% ipython --no-banner

In [1]: import numpy as np

In [2]: from numpy import linalg as LA

In [3]: np.set_printoptions(precision=2, suppress=True, linewidth=140, floatmode="fixed")

In [4]: K = np.load("mat.npy")

In [5]: K
Out[5]: 
array([[ 1,  0,  0],
       [ 0,  1,  0],
       [ 1, -2,  1]])

In [6]: np.sort(np.abs(LA.eigvals(K)))
Out[6]: array([1.00, 1.00, 1.00])

In [7]: np.trace(K)
Out[7]: np.int64(3)

In [8]: round(np.abs(LA.eigvals(K)).max(), 2)
Out[8]: np.float64(1.0)

In [9]: f = np.array([9, 7, 5])

In [10]: A2 = K + np.outer(f, np.eye(3)[2])

In [11]: round(LA.det(A2) / LA.det(K), 2), round(float(1 + LA.solve(K, f)[2]), 2)
Out[11]: (np.float64(11.0), 11.0)

In [12]: P = np.triu(np.array([[1, -1, 3], [0, -2, 1], [-2, -2, 1]]), 1) + np.eye(3)

In [13]: A2 = P @ K @ LA.inv(P)

In [14]: P @ K - K @ P
Out[14]: 
array([[ 3.00, -6.00,  0.00],
       [ 1.00, -2.00,  0.00],
       [ 0.00,  1.00, -1.00]])

In [15]: np.trace(A2), np.trace(K)
Out[15]: (np.float64(3.0), np.int64(3))

In [16]: np.poly(A2)
Out[16]: array([ 1.00, -3.00,  3.00, -1.00])

In [17]: vals, evecs = LA.eig(K)

In [18]: np.sort(LA.eigvals(K.T))
Out[18]: array([1.00, 1.00, 1.00])

In [19]: np.prod(vals)
Out[19]: np.float64(1.0)

In [20]: K @ evecs[:, 0] - vals[0] * evecs[:, 0]
Out[20]: array([0.00, 0.00, 0.00])

In [21]: np.sort(LA.eigvals(LA.inv(K)))
Out[21]: array([1.00, 1.00, 1.00])

In [22]: x0 = np.array([6, 9, 7])

In [23]: y = K @ x0

In [24]: c, lr = np.zeros(3), 1 / LA.norm(K, 2) ** 2

In [25]: for i in range(5):
    ...:     c -= lr * K.T @ (K @ c - y)
    ...:     if i % 1 == 0: print(i, round(LA.norm(K @ c - y), 2))
    ...: 
0 8.62
1 7.52
2 6.59
3 5.81
4 5.16

In [26]: c
Out[26]: array([ 3.39,  4.67, -0.09])

In [27]: feats = np.array([[5, 5, 5], [5, 10, 10], [5, 10, 15]])

In [28]: P = np.triu(np.array([[5, -1, -3], [9, 4, -5], [-4, -2, -7]]), 1) + np.eye(3)

In [29]: A2 = P @ feats @ LA.inv(P)

In [30]: P @ feats - feats @ P
Out[30]: 
array([[-20.00, -35.00, -15.00],
       [-25.00, -45.00, -10.00],
       [  0.00,   5.00,  65.00]])

In [31]: LA.matrix_rank(A2)
Out[31]: np.int64(3)

In [32]: x0 = np.array([-4, 1, -3])

In [33]: (feats @ x0).argmax()
Out[33]: np.int64(0)

In [34]: feats @ (2 * x0)
Out[34]: array([ -60,  -80, -110])

In [35]: vals, evecs = LA.eigh(feats)

In [36]: x0 = np.array([1, 5, 5])

In [37]: np.abs(feats).sum(axis=1).max(), round(np.abs(vals).max(), 2)
Out[37]: (np.int64(30), np.float64(25.24))

In [38]: x0 @ feats @ x0
Out[38]: np.int64(1230)

In [39]: (np.sign(evecs[:, -1].round(6)) == np.sign(evecs[0, -1].round(6))).astype(int)
Out[39]: array([1, 1, 1])

In [40]: vals, evecs = LA.eigh(feats)

In [41]: vals
Out[41]: array([ 1.54,  3.22, 25.24])

In [42]: LA.eigvalsh(feats @ feats)
Out[42]: array([  2.37,  10.34, 637.29])

In [43]: np.abs(evecs[:, -1])
Out[43]: array([0.33, 0.59, 0.74])

In [44]: np.abs(evecs[:, -1]).round(6).argmax()
Out[44]: np.int64(2)

In [45]: evecs @ np.diag(vals) @ evecs.T
Out[45]: 
array([[ 5.00,  5.00,  5.00],
       [ 5.00, 10.00, 10.00],
       [ 5.00, 10.00, 15.00]])

In [46]: vals.sum(), np.trace(feats)
Out[46]: (np.float64(30.0), np.int64(30))
